% python3 -q
>>> import numpy as np
>>> from numpy import linalg as LA
>>> np.set_printoptions(precision=2, suppress=True, linewidth=140)
>>> m1 = np.load("a.npy")
>>> m1
array([[ -3.97,  -2.33,   1.08,   3.69,  -1.89,   0.21,  -4.05,   1.23,  -0.94,   0.32,   1.23,   1.2 ,  -1.42,   5.65],
       [ -4.8 ,   2.01,  -0.2 ,   5.44,   0.21,   2.03,  -3.02,   0.7 ,   0.58,   0.68,   1.08,  -4.  ,  -1.  ,  -0.72],
       [  5.68,  -0.53,  -2.81,  -0.38,   0.36,   1.52,   0.23,  -0.13,  -2.52,  -2.03,  -5.48,  -0.12,  -2.79,  -1.34],
       [  1.22,   1.27,   4.63,  -5.45,   1.76,  -0.54,   0.96,   1.27,  -2.69,  -1.69,  -2.06,   4.39,  -0.39,   0.6 ],
       [ -1.74,   0.88,   0.42,  -3.72,  -1.34,   0.57,  -0.43,   0.93,  -1.96,  -5.08,   0.35,   1.22,  -0.09,   2.48],
       [ -3.09,   0.17,   0.93,  -0.05,   0.89,  -0.4 ,  -1.02,   0.88,  -0.43,   0.54,   1.82,   0.82,   0.82,  -0.68],
       [ -2.05,   2.16,  -1.79,   1.47,   1.07,   2.42,  -1.44,   0.2 ,  -0.61,  -0.7 ,   0.33,  -1.37,  -0.32,  -2.54],
       [  1.95,  -0.18,  -5.18,   9.18,   4.42,   2.18,   0.56,  -0.67,   7.48,   4.04,   1.95,  -3.15,   1.11,  -4.64],
       [  1.22,   0.32,  -3.84,   8.13,   3.79,   3.06,  -2.72,   0.96,   1.09,   0.8 ,  -2.48,  -3.05,  -1.39,  -6.62],
       [ -2.47,   2.24,   1.14,   2.34,   2.27,   0.13,  -0.09,   0.12,   2.56,   1.97,   2.  ,  -3.04,   1.17,  -2.93],
       [ -5.9 ,   0.43,   7.41,  -2.65,  -1.96,  -1.46,  -0.8 ,   0.51,  -3.6 ,  -0.09,   2.29,   5.95,   0.83,   5.06],
       [ -3.57,   3.47,   2.62,   3.44,  -1.61,   2.72,  -1.63,  -1.46,  -0.9 ,   1.  ,   0.17,  -0.61,  -1.06,   1.84],
       [ 11.34,  -0.58,  -1.54, -15.66,  -0.24,  -2.14,   6.08,  -0.26,  -7.53,  -5.02,  -7.55,   4.88,  -0.54,  -3.33]])
>>> x = np.array([0, 5, 2, 0, 4, 3, 3, 0, 1, 5, 3, 3, 1, 5])
>>> a = np.maximum(m1 @ x, 0)
>>> np.maximum(m1 @ (3 * x), 0)
array([ 18.63,   0.  ,   0.  ,  67.11,   0.  ,  28.86,   0.  ,  49.89,   0.  ,  55.47, 147.45,  91.02,   0.  ])
>>> np.flatnonzero(a > 1e-9)
array([ 0,  3,  5,  7,  9, 10, 11])
>>> mat = np.load("layer12.npy")
>>> mat
array([[-0.8,  1.6, -2.5, -2.4, -1. ,  1. ,  1.2, -1.3, -0.8],
       [-0.9,  0.3, -0.2, -1.7,  0.5, -0.1,  2.7,  1.2, -1.4],
       [ 2.1, -0.1,  1.7, -0.6,  0.8, -0.5,  1.6,  1.6, -0.2],
       [ 0.5,  0.8, -0.6, -1.5, -0.3,  0.4,  0.3,  0.1,  0.7],
       [ 0.6, -0.4, -0.6,  0. , -0.4,  0.1, -0.1, -0.8, -0.8],
       [-1.1,  1.7, -0.3,  0.6, -0.5, -1.5, -3.6, -0.3, -0.3],
       [-0.6,  0.3, -2.6,  0.7,  0.6, -0.4,  1.8, -0.4, -0.3],
       [-0.7,  0.1, -0.4,  0. ,  0.1,  0.8,  0.3, -0.9,  1.1],
       [-0.8,  0. , -0.3, -0.1,  1.2,  0. ,  0.4, -0.6, -0.4],
       [-0.2, -0.4, -0.6, -0.5,  0.1, -0.7,  2.5, -0.4,  1.1],
       [ 2.4,  0.5, -1.5,  0.6, -0.5,  0.5, -3.8, -2.4, -1.3],
       [-0.6,  1.6, -1.3, -0.7, -0.3,  0.5,  1.6,  0.3, -1.3],
       [ 0.8,  0.9,  0.3, -1.5,  0.1,  0.2,  0.5,  0.4,  2.3]])
>>> other = np.c_[mat[:, :7] @ np.array([[1, 1, 0, 2, 0, 3, 2],
...     [2, 2, 2, 0, 3, 2, 3],
...     [2, 1, 0, 3, 0, 1, 3],
...     [0, 1, 2, 1, 3, 2, 2],
...     [2, 3, 3, 2, 1, 1, 0],
...     [3, 0, 3, 2, 0, 2, 3],
...     [2, 2, 1, 0, 1, 1, 0]]), np.array([0, -1, -1, 2, 0, -2, 0, -1, -2, 1, -2, 1, -2])]
>>> other.round(2) + 0
array([[  0.8,  -3.1,  -0.4, -11.5,  -2.2,  -4.3,  -6.1,   0. ],
       [  5.4,   4.7,   1.1,  -3.3,  -1. ,  -2.7,  -5.2,  -1. ],
       [  8.6,   8.6,   1.1,   9.3,   0.3,   8. ,   6.3,  -1. ],
       [  2.1,  -0.3,  -0.8,  -2.1,  -2.1,   0.3,  -0.2,   2. ],
       [ -2.1,  -2.2,  -1.8,  -1.2,  -1.7,   0.1,  -1.5,   0. ],
       [-11. ,  -6.1,  -5. ,  -6.5,   2.8,  -6.1,  -1.3,  -2. ],
       [ -1.6,   3.5,   4.4,  -7.9,   5.4,  -0.8,  -7.9,   0. ],
       [  1.9,   0. ,   3.2,  -0.8,   0.7,  -0.3,   0.1,  -1. ],
       [  1.8,   3.2,   3.8,  -0.2,   1.3,  -1.3,  -2.7,  -2. ],
       [  0.9,   3.2,  -1.1,  -3.9,  -0.1,  -1.8,  -6.5,   1. ],
       [ -6.7,  -6.6,  -1.6,   0.9,  -1. ,   4.6,   4.5,  -2. ],
       [  4.1,   2.9,   4. ,  -5.4,   4. ,   1. ,  -0.2,   1. ],
       [  5. ,   2.7,   0.2,   1.6,  -1.2,   2.5,   2.8,  -2. ]])
>>> LA.norm(LA.qr(mat)[0].T @ other, axis=0) ** 2 / ((other ** 2).sum(axis=0) + 1e-12)
array([1.  , 1.  , 1.  , 1.  , 1.  , 1.  , 1.  , 0.68])
>>> np.round(LA.norm(other - mat @ LA.lstsq(mat, other)[0], axis=0), 2) + 0
array([0.  , 0.  , 0.  , 0.  , 0.  , 0.  , 0.  , 2.83])
>>> LA.matrix_rank(np.c_[mat, other])
np.int64(10)
